In [1]: import numpy as np

In [2]: from numpy import linalg as LA

In [3]: np.set_printoptions(suppress=True, linewidth=140)

In [4]: K = np.load("data.npy")

In [5]: K
Out[5]: 
array([[-6,  2, -3,  1],
       [ 2, -2,  1, -1],
       [ 0,  0,  0,  0],
       [ 0,  0,  0,  0]])

In [6]: t = np.radians(15)

In [7]: r_ = np.eye(4)

In [8]: r_[2, 2] = r_[0, 0] = np.cos(t)

In [9]: r_[2, 0], r_[0, 2] = -np.sin(t), np.sin(t)

In [10]: r_.round(2)
Out[10]: 
array([[ 0.97,  0.  ,  0.26,  0.  ],
       [ 0.  ,  1.  ,  0.  ,  0.  ],
       [-0.26,  0.  ,  0.97,  0.  ],
       [ 0.  ,  0.  ,  0.  ,  1.  ]])

In [11]: A2 = K @ r_.T

In [12]: np.allclose(K @ K.T, A2 @ A2.T)
Out[12]: True

In [13]: np.allclose(LA.norm(K, axis=1), LA.norm(A2, axis=1))
Out[13]: True

In [14]: M = np.loadtxt("out16.csv", delimiter=",")

In [15]: M
Out[15]: 
array([[-2.14, -3.03, -1.99,  3.08,  0.06],
       [-1.99, -3.  , -2.05,  2.97,  0.11],
       [-1.88, -2.81, -2.13,  3.03,  0.02],
       [-2.14, -3.06, -1.9 ,  2.98, -0.11],
       [-1.98, -2.92, -1.84,  3.08, -0.03],
       [-1.78, -3.14, -2.03,  3.01,  0.01],
       [-1.93, -2.87, -2.18,  3.16, -0.05],
       [-1.82, -3.  , -1.83,  3.08,  0.2 ],
       [-2.12, -2.93, -1.83,  3.05,  0.1 ],
       [-2.02, -1.86, -0.97, -1.02, -1.11],
       [-2.19, -1.97, -1.12, -1.03, -0.98],
       [-2.2 , -1.99, -0.93, -0.88, -1.04],
       [-2.  , -2.07, -1.03, -0.84, -1.01],
       [-2.01, -1.92, -0.97, -1.17, -1.11],
       [-1.97, -1.99, -1.1 , -0.74, -0.85],
       [-1.89, -2.02, -0.9 , -1.13, -0.95],
       [-2.01, -1.95, -0.84, -1.06, -1.1 ],
       [-1.98, -1.92, -0.92, -0.88, -0.83],
       [-2.01,  1.01,  1.91, -0.89, -2.97],
       [-1.98,  0.85,  2.13, -1.12, -2.91],
       [-2.17,  1.2 ,  1.95, -1.1 , -3.04],
       [-2.06,  1.06,  1.97, -1.04, -2.96],
       [-1.87,  1.  ,  1.99, -0.89, -3.11],
       [-1.98,  1.07,  2.02, -1.01, -3.11],
       [-2.02,  1.02,  1.91, -1.05, -2.87],
       [-2.06,  1.03,  2.  , -1.09, -3.06],
       [-1.92,  0.93,  2.02, -1.12, -2.99]])

In [16]: left, sv, Vt = LA.svd(M)

In [17]: sv.round(2)
Out[17]: array([16.83, 13.58,  6.04,  0.54,  0.46])

In [18]: A2 = left[:, :3] @ np.diag(sv[:3]) @ Vt[:3]

In [19]: LA.matrix_rank(A2)
Out[19]: np.int64(3)

In [20]: round(np.abs(M - A2).max(), 2)
Out[20]: np.float64(0.19)

In [21]: LA.matrix_rank(M, rtol=0.05)
Out[21]: np.int64(3)

In [22]: np.round(LA.norm(M - A2) / LA.norm(M), 2)
Out[22]: np.float64(0.03)

In [23]: round(LA.norm(M - A2, 2), 2), np.round(sv[3], 2)
Out[23]: (np.float64(0.54), np.float64(0.54))

In [24]: D = LA.norm(M[:, None] - M[None], axis=-1)

In [25]: np.unravel_index(D.round(6).argmax(), D.shape)
Out[25]: (np.int64(5), np.int64(20))

In [26]: (D + 1e9 * np.eye(27)).round(6).argmin(axis=1)
Out[26]: array([ 8,  0,  6,  0,  8,  1,  2,  4,  4, 13, 11, 12, 14,  9, 12, 16,  9, 14, 21, 26, 21, 25, 23, 25, 21, 21, 19])

In [27]: D.shape
Out[27]: (27, 27)

In [28]: D[:5, :5].round(2)
Out[28]: 
array([[0.  , 0.2 , 0.37, 0.22, 0.26],
       [0.2 , 0.  , 0.26, 0.31, 0.29],
       [0.37, 0.26, 0.  , 0.45, 0.33],
       [0.22, 0.31, 0.45, 0.  , 0.26],
       [0.26, 0.29, 0.33, 0.26, 0.  ]])

In [29]: cen = M - M.mean(axis=0)

In [30]: evecs = LA.svd(cen)[2][:3]

In [31]: A2 = cen - cen @ evecs.T @ evecs

In [32]: np.round(np.diag(evecs.T @ evecs), 2)
Out[32]: array([0.51, 0.55, 0.69, 0.99, 0.26])

In [33]: np.round(A2.std(axis=0), 2)
Out[33]: array([0.07, 0.06, 0.05, 0.01, 0.07])

In [34]: print(LA.norm(A2, axis=1).round(6).argmax())
2

In [35]: x0 = np.array([3, 3, 5, 5, 1])

In [36]: rhs = M @ x0

In [37]: np.round(LA.solve(M.T @ M, M.T @ rhs), 2)
Out[37]: array([3., 3., 5., 5., 1.])

In [38]: np.round(LA.lstsq(M, rhs)[0], 2)
Out[38]: array([3., 3., 5., 5., 1.])

In [39]: np.round(LA.pinv(M) @ M, 2) + 0
Out[39]: 
array([[1., 0., 0., 0., 0.],
       [0., 1., 0., 0., 0.],
       [0., 0., 1., 0., 0.],
       [0., 0., 0., 1., 0.],
       [0., 0., 0., 0., 1.]])

In [40]: rng = np.random.default_rng(43604)

In [41]: rhs = rhs + 0.02 * rng.normal(size=27)

In [42]: rhs.round(2)
Out[42]: 
array([-10.01, -10.26,  -9.54, -10.33,  -8.55,  -9.84,  -9.56,  -8.01,  -8.96, -22.71, -24.22, -22.64, -22.59, -23.59, -21.93, -22.8 ,
       -22.49, -21.55,  -0.89,  -1.25,  -1.71,  -1.34,  -0.26,  -0.8 ,  -1.56,  -1.61,  -1.45])

In [43]: coef, *_ = LA.lstsq(M, rhs)

In [44]: coef.round()
Out[44]: array([3., 3., 5., 5., 1.])

In [45]: np.round(LA.norm(rhs - M @ coef), 2)
Out[45]: np.float64(0.08)

In [46]: [round(float(LA.norm(LA.solve(M.T @ M + lam * np.eye(5), M.T @ rhs))), 2) for lam in (0, 1, 10, 100)]
Out[46]: [8.31, 7.79, 6.62, 3.35]

In [47]: coef.round(2)
Out[47]: array([3.01, 2.99, 5.01, 5.  , 1.  ])

In [48]: print(np.round(M.T @ (rhs - M @ coef), 2) + 0)
[0. 0. 0. 0. 0.]

In [49]: A2 = M + rng.integers(-2, 3, (27, 3)) @ rng.integers(-2, 3, (3, 5))

In [50]: print(A2.round(2))
[[ -6.14  -1.03  -0.99   1.08   0.06]
 [ -0.99   0.    -2.05  -3.03  -1.89]
 [ -1.88  -2.81  -2.13   3.03   0.02]
 [ -2.14  -7.06  -1.9   10.98   1.89]
 [  2.02  -2.92  -3.84  -0.92  -0.03]
 [  0.22  -1.14  -1.03   1.01  -2.99]
 [ -1.93  -6.87  -3.18   9.16   2.95]
 [  4.18  -5.    -3.83   3.08   0.2 ]
 [ -0.12  -0.93  -1.83  -0.95  -1.9 ]
 [ -4.02  -3.86  -1.97   0.98   1.89]
 [ -3.19  -0.97  -0.12  -1.03  -1.98]
 [  2.8   -4.99  -2.93   1.12  -0.04]
 [ -3.    -3.07  -2.03  -0.84   0.99]
 [ -1.01  -6.92  -2.97   4.83   2.89]
 [  1.03  -0.99  -1.1   -2.74  -2.85]
 [  5.11  -7.02  -2.9    4.87   0.05]
 [ -6.01   6.05   1.16 -13.06  -5.1 ]
 [ -3.98  -3.92  -1.92   1.12   2.17]
 [ -3.01   2.01   1.91  -2.89  -2.97]
 [ -6.98   1.85   4.13   0.88  -2.91]
 [  0.83  -1.8    0.95   2.9   -2.04]
 [ -1.06  -1.94   0.97   2.96  -0.96]
 [ -2.87   2.     2.99  -0.89  -4.11]
 [ -5.98   5.07   3.02  -7.01  -4.11]
 [ -2.02   1.02   0.91  -3.05  -1.87]
 [ -0.06   3.03   2.    -5.09  -5.06]
 [ -6.92   7.93   4.02 -11.12  -5.99]]

In [51]: np.round(A2 - M, 2)
Out[51]: 
array([[ -4.,   2.,   1.,  -2.,   0.],
       [  1.,   3.,   0.,  -6.,  -2.],
       [  0.,   0.,   0.,   0.,   0.],
       [  0.,  -4.,   0.,   8.,   2.],
       [  4.,   0.,  -2.,  -4.,   0.],
       [  2.,   2.,   1.,  -2.,  -3.],
       [  0.,  -4.,  -1.,   6.,   3.],
       [  6.,  -2.,  -2.,   0.,   0.],
       [  2.,   2.,   0.,  -4.,  -2.],
       [ -2.,  -2.,  -1.,   2.,   3.],
       [ -1.,   1.,   1.,   0.,  -1.],
       [  5.,  -3.,  -2.,   2.,   1.],
       [ -1.,  -1.,  -1.,   0.,   2.],
       [  1.,  -5.,  -2.,   6.,   4.],
       [  3.,   1.,   0.,  -2.,  -2.],
       [  7.,  -5.,  -2.,   6.,   1.],
       [ -4.,   8.,   2., -12.,  -4.],
       [ -2.,  -2.,  -1.,   2.,   3.],
       [ -1.,   1.,   0.,  -2.,   0.],
       [ -5.,   1.,   2.,   2.,   0.],
       [  3.,  -3.,  -1.,   4.,   1.],
       [  1.,  -3.,  -1.,   4.,   2.],
       [ -1.,   1.,   1.,   0.,  -1.],
       [ -4.,   4.,   1.,  -6.,  -1.],
       [  0.,   0.,  -1.,  -2.,   1.],
       [  2.,   2.,   0.,  -4.,  -2.],
       [ -5.,   7.,   2., -10.,  -3.]])

In [52]: F = np.load("block4.npy")

In [53]: print(F.round(2))
[[ 0.42 -0.58 -0.41  0.08  0.25 -0.08 -0.08 -0.08 -0.25 -0.41]
 [-0.58  0.42 -0.41  0.08  0.25 -0.08 -0.08 -0.08 -0.25 -0.41]
 [-0.41 -0.41  0.71  0.06  0.18 -0.06 -0.06 -0.06 -0.18 -0.29]
 [ 0.08  0.08  0.06  0.99 -0.04  0.01  0.01  0.01  0.04  0.06]
 [ 0.25  0.25  0.18 -0.04  0.89  0.04  0.04  0.04  0.11  0.18]
 [-0.08 -0.08 -0.06  0.01  0.04  0.99 -0.01 -0.01 -0.04 -0.06]
 [-0.08 -0.08 -0.06  0.01  0.04 -0.01  0.99 -0.01 -0.04 -0.06]
 [-0.08 -0.08 -0.06  0.01  0.04 -0.01 -0.01  0.99 -0.04 -0.06]
 [-0.25 -0.25 -0.18  0.04  0.11 -0.04 -0.04 -0.04  0.89 -0.18]
 [-0.41 -0.41 -0.29  0.06  0.18 -0.06 -0.06 -0.06 -0.18  0.71]]

In [54]: # equal to its transpose

In [55]: vals, evecs = LA.eigh(F)

In [56]: np.round(evecs @ np.diag(vals) @ evecs.T, 2)
Out[56]: 
array([[ 0.42, -0.58, -0.41,  0.08,  0.25, -0.08, -0.08, -0.08, -0.25, -0.41],
       [-0.58,  0.42, -0.41,  0.08,  0.25, -0.08, -0.08, -0.08, -0.25, -0.41],
       [-0.41, -0.41,  0.71,  0.06,  0.18, -0.06, -0.06, -0.06, -0.18, -0.29],
       [ 0.08,  0.08,  0.06,  0.99, -0.04,  0.01,  0.01,  0.01,  0.04,  0.06],
       [ 0.25,  0.25,  0.18, -0.04,  0.89,  0.04,  0.04,  0.04,  0.11,  0.18],
       [-0.08, -0.08, -0.06,  0.01,  0.04,  0.99, -0.01, -0.01, -0.04, -0.06],
       [-0.08, -0.08, -0.06,  0.01,  0.04, -0.01,  0.99, -0.01, -0.04, -0.06],
       [-0.08, -0.08, -0.06,  0.01,  0.04, -0.01, -0.01,  0.99, -0.04, -0.06],
       [-0.25, -0.25, -0.18,  0.04,  0.11, -0.04, -0.04, -0.04,  0.89, -0.18],
       [-0.41, -0.41, -0.29,  0.06,  0.18, -0.06, -0.06, -0.06, -0.18,  0.71]])

In [57]: np.round(LA.eigvalsh(F @ F), 2)
Out[57]: array([1., 1., 1., 1., 1., 1., 1., 1., 1., 1.])

In [58]: vals.round(2)
Out[58]: array([-1.,  1.,  1.,  1.,  1.,  1.,  1.,  1.,  1.,  1.])

In [59]: x0 = np.array([-2, 2, 1, 0, 2, -1, 2, 2, -2, 2])

In [60]: rhs = F @ x0

In [61]: coef, lr = np.zeros(10), 1 / LA.norm(F, 2) ** 2

In [62]: for i in range(6):
    ...:     coef -= lr * F.T @ (F @ coef - rhs)
    ...:     if i % 2 == 0: print(i, round(LA.norm(F @ coef - rhs), 2))
    ...: 
0 0.0
2 0.0
4 0.0

In [63]: round(float(LA.cond(F)), 2)
Out[63]: 1.0

In [64]: labels = rng.permutation(10)

In [65]: labels
Out[65]: array([4, 9, 2, 5, 0, 8, 1, 3, 7, 6])

In [66]: A2 = F[labels][:, labels]

In [67]: round(float(LA.det(A2)), 2), np.round(LA.det(F[labels]), 2)
Out[67]: (-1.0, np.float64(-1.0))

In [68]: A2.round(2)
Out[68]: 
array([[ 0.89,  0.18,  0.18,  0.04,  0.25,  0.11,  0.25, -0.04,  0.04,  0.04],
       [ 0.18,  0.71, -0.29, -0.06, -0.41, -0.18, -0.41,  0.06, -0.06, -0.06],
       [ 0.18, -0.29,  0.71, -0.06, -0.41, -0.18, -0.41,  0.06, -0.06, -0.06],
       [ 0.04, -0.06, -0.06,  0.99, -0.08, -0.04, -0.08,  0.01, -0.01, -0.01],
       [ 0.25, -0.41, -0.41, -0.08,  0.42, -0.25, -0.58,  0.08, -0.08, -0.08],
       [ 0.11, -0.18, -0.18, -0.04, -0.25,  0.89, -0.25,  0.04, -0.04, -0.04],
       [ 0.25, -0.41, -0.41, -0.08, -0.58, -0.25,  0.42,  0.08, -0.08, -0.08],
       [-0.04,  0.06,  0.06,  0.01,  0.08,  0.04,  0.08,  0.99,  0.01,  0.01],
       [ 0.04, -0.06, -0.06, -0.01, -0.08, -0.04, -0.08,  0.01,  0.99, -0.01],
       [ 0.04, -0.06, -0.06, -0.01, -0.08, -0.04, -0.08,  0.01, -0.01,  0.99]])

In [69]: np.allclose(A2, F)
Out[69]: False

In [70]: print(np.trace(A2))
8.0

In [71]: np.round(np.diag(A2), 2)
Out[71]: array([0.89, 0.71, 0.71, 0.99, 0.42, 0.89, 0.42, 0.99, 0.99, 0.99])

In [72]: labels = rng.integers(0, 2, 9)

In [73]: X = (labels[:, None] == labels) * -3 + np.eye(9)

In [74]: X
Out[74]: 
array([[-2.,  0., -3., -3.,  0.,  0.,  0., -3., -3.],
       [ 0., -2.,  0.,  0., -3., -3., -3.,  0.,  0.],
       [-3.,  0., -2., -3.,  0.,  0.,  0., -3., -3.],
       [-3.,  0., -3., -2.,  0.,  0.,  0., -3., -3.],
       [ 0., -3.,  0.,  0., -2., -3., -3.,  0.,  0.],
       [ 0., -3.,  0.,  0., -3., -2., -3.,  0.,  0.],
       [ 0., -3.,  0.,  0., -3., -3., -2.,  0.,  0.],
       [-3.,  0., -3., -3.,  0.,  0.,  0., -2., -3.],
       [-3.,  0., -3., -3.,  0.,  0.,  0., -3., -2.]])

In [75]: x0 = np.array([-3, -3, 4, 1, 2, 4, 1, 5, 0])

In [76]: rhs = X @ x0

In [77]: rhs
Out[77]: array([-24., -15., -17., -20., -10.,  -8., -11., -16., -21.])

In [78]: print(np.round(LA.solve(X.T, X[5]), 2) + 0)
[0. 0. 0. 0. 0. 1. 0. 0. 0.]

In [79]: np.round(LA.solve(X, 2 * rhs), 2) + 0
Out[79]: array([-6., -6.,  8.,  2.,  4.,  8.,  2., 10.,  0.])

In [80]: np.round(LA.solve(X, rhs + X[:, 1]), 2) + 0
Out[80]: array([-3., -2.,  4.,  1.,  2.,  4.,  1.,  5.,  0.])

In [81]: f = np.array([3, 1, 0, 1, 0, 2, -3, 3, -2])

In [82]: A2 = X + np.outer(f, np.eye(9)[0])

In [83]: print(round(float(LA.det(A2) / LA.det(X)), 2), np.round(1 + LA.solve(X, f)[0], 2))
2.93 2.93

In [84]: print(A2)
[[ 1.  0. -3. -3.  0.  0.  0. -3. -3.]
 [ 1. -2.  0.  0. -3. -3. -3.  0.  0.]
 [-3.  0. -2. -3.  0.  0.  0. -3. -3.]
 [-2.  0. -3. -2.  0.  0.  0. -3. -3.]
 [ 0. -3.  0.  0. -2. -3. -3.  0.  0.]
 [ 2. -3.  0.  0. -3. -2. -3.  0.  0.]
 [-3. -3.  0.  0. -3. -3. -2.  0.  0.]
 [ 0.  0. -3. -3.  0.  0.  0. -2. -3.]
 [-5.  0. -3. -3.  0.  0.  0. -3. -2.]]

In [85]: LA.matrix_rank(LA.inv(A2) - LA.inv(X), tol=1e-8)
Out[85]: np.int64(1)

In [86]: left, sv, Vt = LA.svd(X)

In [87]: print(sv.round(2))
[14. 11.  1.  1.  1.  1.  1.  1.  1.]

In [88]: print(np.argmax(sv[:-1] / (sv[1:] + 1e-6)) + 1)
2

In [89]: A2 = left[:, :2] @ np.diag(sv[:2]) @ Vt[:2]

In [90]: round(float(LA.norm(X - A2, 2)), 2), round(float(sv[2]), 2)
Out[90]: (1.0, 1.0)

In [91]: A2.round(2) + 0
Out[91]: 
array([[-2.8 ,  0.  , -2.8 , -2.8 ,  0.  ,  0.  ,  0.  , -2.8 , -2.8 ],
       [ 0.  , -2.75,  0.  ,  0.  , -2.75, -2.75, -2.75,  0.  ,  0.  ],
       [-2.8 ,  0.  , -2.8 , -2.8 ,  0.  ,  0.  ,  0.  , -2.8 , -2.8 ],
       [-2.8 ,  0.  , -2.8 , -2.8 ,  0.  ,  0.  ,  0.  , -2.8 , -2.8 ],
       [ 0.  , -2.75,  0.  ,  0.  , -2.75, -2.75, -2.75,  0.  ,  0.  ],
       [ 0.  , -2.75,  0.  ,  0.  , -2.75, -2.75, -2.75,  0.  ,  0.  ],
       [ 0.  , -2.75,  0.  ,  0.  , -2.75, -2.75, -2.75,  0.  ,  0.  ],
       [-2.8 ,  0.  , -2.8 , -2.8 ,  0.  ,  0.  ,  0.  , -2.8 , -2.8 ],
       [-2.8 ,  0.  , -2.8 , -2.8 ,  0.  ,  0.  ,  0.  , -2.8 , -2.8 ]])

In [92]: LA.matrix_rank(A2)
Out[92]: np.int64(2)
